>>> import numpy as np
>>> np.set_printoptions(precision=3, suppress=True, linewidth=140)
>>> X = np.loadtxt("out15.csv", delimiter=",")
>>> X
array([[-0.021, -0.1  ,  0.136,  0.657,  0.115, -3.229, -0.368],
       [-0.08 , -0.012, -0.29 , -0.79 , -0.404,  3.376, -0.268],
       [ 0.108, -0.028,  0.38 , -1.821, -0.132, -0.275, -0.934],
       [ 0.001,  0.011,  0.257,  1.531, -0.073, -4.434, -1.845],
       [ 0.014, -0.05 ,  0.039, -4.653, -0.353,  7.569, -0.413],
       [ 0.063, -0.052,  0.305, -0.841,  0.193,  1.948,  1.864],
       [-0.006, -0.024,  0.154, -1.807,  0.1  , -2.906,  0.125],
       [-0.058, -0.006,  0.033,  1.706,  0.221,  0.064,  0.861],
       [ 0.048, -0.015,  0.085,  0.067,  0.153,  0.14 , -0.346],
       [ 0.051, -0.064,  0.235, -1.923, -0.512, -2.387, -0.987],
       [ 0.169,  0.048,  0.197, -3.841, -0.141,  1.203,  0.281],
       [-0.109,  0.035,  0.554, -1.633, -0.249, -0.42 ,  1.514],
       [ 0.056,  0.008,  0.289, -1.496, -0.047,  1.723, -0.651],
       [ 0.127, -0.055, -0.014,  1.562,  0.26 , -3.045,  0.481],
       [-0.063,  0.048,  0.307, -3.075,  0.465, -1.58 , -0.871],
       [-0.065, -0.023,  0.162, -0.956,  0.113,  1.896,  1.665],
       [ 0.085, -0.026,  0.349, -0.883,  0.094, -1.773,  0.765],
       [ 0.001,  0.021,  0.319, -0.949, -0.005,  5.028, -0.307],
       [ 0.073,  0.06 , -0.447,  1.827,  0.134,  4.661,  0.395],
       [ 0.145, -0.058,  0.654, -1.385, -0.185,  3.851, -0.167],
       [ 0.027, -0.023,  0.804,  1.281,  0.279, -1.071, -0.244],
       [ 0.095,  0.   , -0.409,  0.032,  0.216,  3.73 ,  0.504],
       [ 0.029, -0.048,  0.139, -1.09 , -0.215, -2.981, -0.501]])
>>> d = np.linalg.norm(X[:, None] - X[None], axis=-1)
>>> np.linalg.matrix_rank(d ** 2)
np.int64(9)
>>> d.shape
(23, 23)
>>> np.unravel_index(d.round(6).argmax(), d.shape)
(np.int64(3), np.int64(4))
